% ipython --no-banner

In [1]: import numpy as np

In [2]: import numpy.linalg as la

In [3]: np.set_printoptions(suppress=True, linewidth=160)

In [4]: tidy = lambda a: np.round(a, 1) + 0

In [5]: m1 = np.loadtxt("sample15.csv", delimiter=",")

In [6]: m1
Out[6]: 
array([[ 1.,  1., -1., -1.,  1.,  1., -1., -1.],
       [ 1., -1.,  1., -1.,  1., -1.,  1., -1.],
       [ 1., -1.,  1., -1., -1.,  1., -1.,  1.]])

In [7]: u, r1 = m1[1], m1[0]

In [8]: u @ u
Out[8]: np.float64(8.0)

In [9]: p = (u @ r1) / (u @ u) * u

In [10]: tidy(la.norm(u + r1) ** 2 + la.norm(u - r1) ** 2)
Out[10]: np.float64(32.0)

In [11]: np.outer(u, r1)
Out[11]: 
array([[ 1.,  1., -1., -1.,  1.,  1., -1., -1.],
       [-1., -1.,  1.,  1., -1., -1.,  1.,  1.],
       [ 1.,  1., -1., -1.,  1.,  1., -1., -1.],
       [-1., -1.,  1.,  1., -1., -1.,  1.,  1.],
       [ 1.,  1., -1., -1.,  1.,  1., -1., -1.],
       [-1., -1.,  1.,  1., -1., -1.,  1.,  1.],
       [ 1.,  1., -1., -1.,  1.,  1., -1., -1.],
       [-1., -1.,  1.,  1., -1., -1.,  1.,  1.]])

In [12]: data = np.loadtxt("x.csv", delimiter=",")

In [13]: data
Out[13]: 
array([[  3.6,  15.4,  18.5],
       [  8.3,  43. , -21.5],
       [-16.7,  16.2, -18.4],
       [ 29.8, -15.4,  -0.1],
       [  0.5, -33.9,  21.9],
       [  6.4,  -0.5,  -6.3],
       [ 10.2, -14.5,   5.2],
       [ 15.9,  17.4, -10.6],
       [ 41.1, -10.5,  31.8],
       [-26.4,  -6.6,  -3.9],
       [  9.1,   1.7,   9.1],
       [ 25.3, -25.5,  15.2],
       [ 15. , -16.2,   0.3],
       [  2.6,  21.5,  -0.2]])

In [14]: W2 = data[[12, 13]].astype(float)

In [15]: for _ in range(5):
    ...:     lab = la.norm(data[:, None] - W2, axis=-1).argmin(axis=1)
    ...:     W2 = np.array([data[lab == j].mean(axis=0) for j in range(2)])
    ...: 

In [16]: lab
Out[16]: array([1, 1, 1, 0, 0, 1, 0, 1, 0, 1, 0, 0, 0, 1])

In [17]: np.bincount(lab)
Out[17]: array([7, 7])

In [18]: P = data @ la.solve(data.T @ data, data.T)

In [19]: tidy(P @ data[:, 0])
Out[19]: array([  3.6,   8.3, -16.7,  29.8,   0.5,   6.4,  10.2,  15.9,  41.1, -26.4,   9.1,  25.3,  15. ,   2.6])

In [20]: la.matrix_rank(np.eye(14) - P)
Out[20]: np.int64(11)

In [21]: tidy(np.trace(P))
Out[21]: np.float64(3.0)

In [22]: np.allclose(P @ P, P)
Out[22]: True

In [23]: d = la.norm(data[:, None] - data[None], axis=-1)

In [24]: np.flatnonzero(d[10] < d.mean() / 2)
Out[24]: array([ 0,  5,  6, 10])

In [25]: tidy(d[10])
Out[25]: array([17.5, 51.4, 40.4, 28.4, 38.8, 15.8, 16.7, 26.1, 41.1, 38.7,  0. , 32.2, 20.8, 22.8])

In [26]: (d + 1e9 * np.eye(14)).round(6).argmin(axis=1)
Out[26]: array([10,  7, 13, 12, 11, 10, 12, 13, 11,  2,  5,  3,  6,  7])

In [27]: cov = np.cov(data, rowvar=False)

In [28]: tidy(la.eigvalsh(cov)[::-1])
Out[28]: array([627.1, 254.5,  93.3])

In [29]: cov.shape
Out[29]: (3, 3)

In [30]: np.argwhere(np.triu(np.abs(np.corrcoef(data.T)) > 0.8, 1))
Out[30]: array([], shape=(0, 2), dtype=int64)

In [31]: np.argsort(-data.std(axis=0).round(6), kind="stable")
Out[31]: array([1, 0, 2])

In [32]: Xs = (data - data.mean(axis=0)) / data.std(axis=0)

In [33]: np.argwhere(np.abs(Xs) > 2)
Out[33]: 
array([[1, 1],
       [9, 0]])

In [34]: beta = la.lstsq(np.delete(Xs, 2, axis=1), Xs[:, 2])[0]

In [35]: np.abs(beta).argmax()
Out[35]: np.int64(1)

In [36]: W2 = np.sign(np.array([[-3, -1, 2], [-2, 2, -1], [1, 1, 0]]))

In [37]: out = (np.tril(W2, -1) + np.eye(3)) @ (np.triu(W2, 1) + np.eye(3))

In [38]: w = np.array([1, -2, 1])

In [39]: J = np.rint(out * w @ la.inv(out)) + 0

In [40]: J
Out[40]: 
array([[-2.,  0.,  3.],
       [ 6.,  1., -6.],
       [ 0.,  0.,  1.]])

In [41]: P = np.triu(np.array([[-1, 1, 0], [0, 0, 1], [-2, -3, -3]]), 1) + np.eye(3)

In [42]: out = P @ J @ la.inv(P)

In [43]: out
Out[43]: 
array([[ 4., -3.,  0.],
       [ 6., -5.,  0.],
       [ 0.,  0.,  1.]])

In [44]: np.trace(out), np.trace(J)
Out[44]: (np.float64(0.0), np.float64(0.0))

In [45]: tidy(la.det(out))
Out[45]: np.float64(-2.0)

In [46]: F = np.array([[3.3, 7.7, 5.4],
    ...:     [-4.1, -8.8, 2.3],
    ...:     [8.1, 1.5, 5.7],
    ...:     [-1.5, 0.7, 9.9],
    ...:     [-1.1, -2.4, 9.6],
    ...:     [-6.5, 0.0, -7.6],
    ...:     [4.2, 3.5, 8.3],
    ...:     [-4.5, 3.5, -8.2],
    ...:     [6.2, 0.9, -7.8],
    ...:     [0.6, -5.7, 8.2],
    ...:     [-9.7, 2.6, 0.0],
    ...:     [4.3, 8.2, 3.7],
    ...:     [9.0, -2.2, -3.7],
    ...:     [4.3, -8.7, 2.4],
    ...:     [4.3, 7.2, 5.5],
    ...:     [6.9, 6.7, -2.7]])

In [47]: rng = np.random.default_rng(235657)

In [48]: lab = rng.permutation(3)

In [49]: out = F[:, lab] * rng.choice([-1, 1], 3)

In [50]: out
Out[50]: 
array([[-5.4,  7.7,  3.3],
       [-2.3, -8.8, -4.1],
       [-5.7,  1.5,  8.1],
       [-9.9,  0.7, -1.5],
       [-9.6, -2.4, -1.1],
       [ 7.6,  0. , -6.5],
       [-8.3,  3.5,  4.2],
       [ 8.2,  3.5, -4.5],
       [ 7.8,  0.9,  6.2],
       [-8.2, -5.7,  0.6],
       [-0. ,  2.6, -9.7],
       [-3.7,  8.2,  4.3],
       [ 3.7, -2.2,  9. ],
       [-2.4, -8.7,  4.3],
       [-5.5,  7.2,  4.3],
       [ 2.7,  6.7,  6.9]])

In [51]: left, _, VT = la.svd(F.T @ out)

In [52]: tidy(left @ VT)
Out[52]: 
array([[ 0.,  0.,  1.],
       [ 0.,  1.,  0.],
       [-1.,  0.,  0.]])
